$ python3 -q
>>> import numpy as np
>>> np.set_printoptions(suppress=True, linewidth=200)
>>> C = np.array([[-3, -2, -4, -2, 4, -2], [2, 8, -9, -7, 1, -7]])
>>> rng = np.random.default_rng(17046)
>>> A = rng.normal(size=(50, 2)) @ C + np.array([-2, 2, 3, 0, -3, 0])
>>> A.round(1)
array([[ -2.1,   5.9,  -4.2,  -5.1,  -0.6,  -5.1],
       [  4.1,  25.7, -23.3, -20.6,  -0.3, -20.6],
       [ -2.5,   1.7,   2.3,  -0.4,  -2.4,  -0.4],
       [ -1.2,   7.7,  -5. ,  -5.9,  -1.2,  -5.9],
       [ -1.6,   0.6,   6.5,   2.4,  -4.5,   2.4],
       [ -1.1,   6.8,  -3.1,  -4.6,  -1.9,  -4.6],
       [ -1.4,  10.3, -10. ,  -9.4,   0.5,  -9.4],
       [ -7.4,  -1.1,  -5.1,  -4.2,   4.5,  -4.2],
       [ -4. ,  -4. ,   8.5,   4.5,  -2.9,   4.5],
       [ -0.2,   5.2,   1.9,  -1.3,  -4.3,  -1.3],
       [  2.8,  17.1, -11.5, -11.7,  -2.8, -11.7],
       [  3.4,   0.1,  19.9,  10.5, -13.3,  10.5],
       [ -3.3,  -1.8,   6.5,   2.9,  -2.9,   2.9],
       [ -0.9,   8.4,  -5.4,  -6.3,  -1.4,  -6.3],
       [ -1.4,  -0.4,   8.6,   3.9,  -5.3,   3.9],
       [  0.6,   7. ,   0.8,  -2.3,  -4.7,  -2.3],
       [  2.1,   4.4,   9.1,   3.2,  -8.7,   3.2],
       [ -1.8,   0.1,   6.7,   2.6,  -4.3,   2.6],
       [ -4.1,  -3.4,   7.2,   3.6,  -2.4,   3.6],
       [ -4.4,  -0.1,   0.7,  -1. ,  -0.1,  -1. ],
       [ -5.3,  -7.6,  11.4,   7. ,  -2.6,   7. ],
       [ -3.6,   6.4,  -8.6,  -7.8,   2.1,  -7.8],
       [ -3.5,  -4.6,  10.8,   6. ,  -4.1,   6. ],
       [ -1.9,  -1.6,   9.5,   4.6,  -5.1,   4.6],
       [ -3.1,  -2.2,   7.6,   3.6,  -3.5,   3.6],
       [ -3.8,   2.3,  -1.9,  -3. ,   0.2,  -3. ],
       [  1.3,  13. ,  -8. ,  -8.8,  -2.6,  -8.8],
       [ -2.8,  -8. ,  18.5,  11.3,  -7.1,  11.3],
       [ -6.2,  -1.9,  -0.8,  -1.5,   2.1,  -1.5],
       [ -0.5,   9.3,  -6.1,  -6.9,  -1.5,  -6.9],
       [  0.5,   5.3,   3.5,  -0.3,  -5.4,  -0.3],
       [ -3.4,  -4.2,  10.2,   5.6,  -4. ,   5.6],
       [ -4.7,   1.4,  -2.8,  -3.3,   1.3,  -3.3],
       [ -1.9,   7.2,  -5.9,  -6.4,  -0.3,  -6.4],
       [  0.8,   6.5,   2.1,  -1.5,  -5.3,  -1.5],
       [  4. ,   7.6,   8.1,   2. , -10.1,   2. ],
       [ -3.2,   3.9,  -3.4,  -4.2,   0.1,  -4.2],
       [ -2.4,  -4.7,  13.6,   7.7,  -5.9,   7.7],
       [ -0.9,  -3. ,  14.4,   7.9,  -7.6,   7.9],
       [ -6.7,  -3.3,   0.4,  -0.5,   2.1,  -0.5],
       [ -6.4,  -1.4,  -2. ,  -2.3,   2.6,  -2.3],
       [ -4.1,   4.9,  -7.3,  -6.8,   2.1,  -6.8],
       [ -1. ,   4.2,   1.7,  -1.2,  -3.5,  -1.2],
       [  4. ,  17.8,  -9.7, -10.8,  -4.5, -10.8],
       [  1.9,   6.9,   4.1,  -0.3,  -6.9,  -0.3],
       [ -5.5,   0.7,  -3.5,  -3.6,   2.3,  -3.6],
       [  1.5,   8.7,   0.1,  -3.1,  -5.3,  -3.1],
       [ -5.1, -10. ,  16.2,  10.3,  -4.3,  10.3],
       [ -0.4,  -3.6,  16.8,   9.4,  -8.8,   9.4],
       [  2.7,  11.2,  -1.3,  -4.4,  -5.9,  -4.4]])
>>> Ac = A - A.mean(axis=0)
>>> left, s, VT = np.linalg.svd(Ac, full_matrices=False)
>>> np.linalg.matrix_rank(Ac)
np.int64(2)
>>> np.round(VT[0] * np.sign(VT[0, np.abs(VT[0]).argmax()]), 1)
array([-0.1, -0.4,  0.6,  0.5, -0.1,  0.5])
>>> np.abs(VT[0]).argmax()
np.int64(2)
>>> np.round(Ac.mean(axis=0), 1) + 0
array([0., 0., 0., 0., 0., 0.])
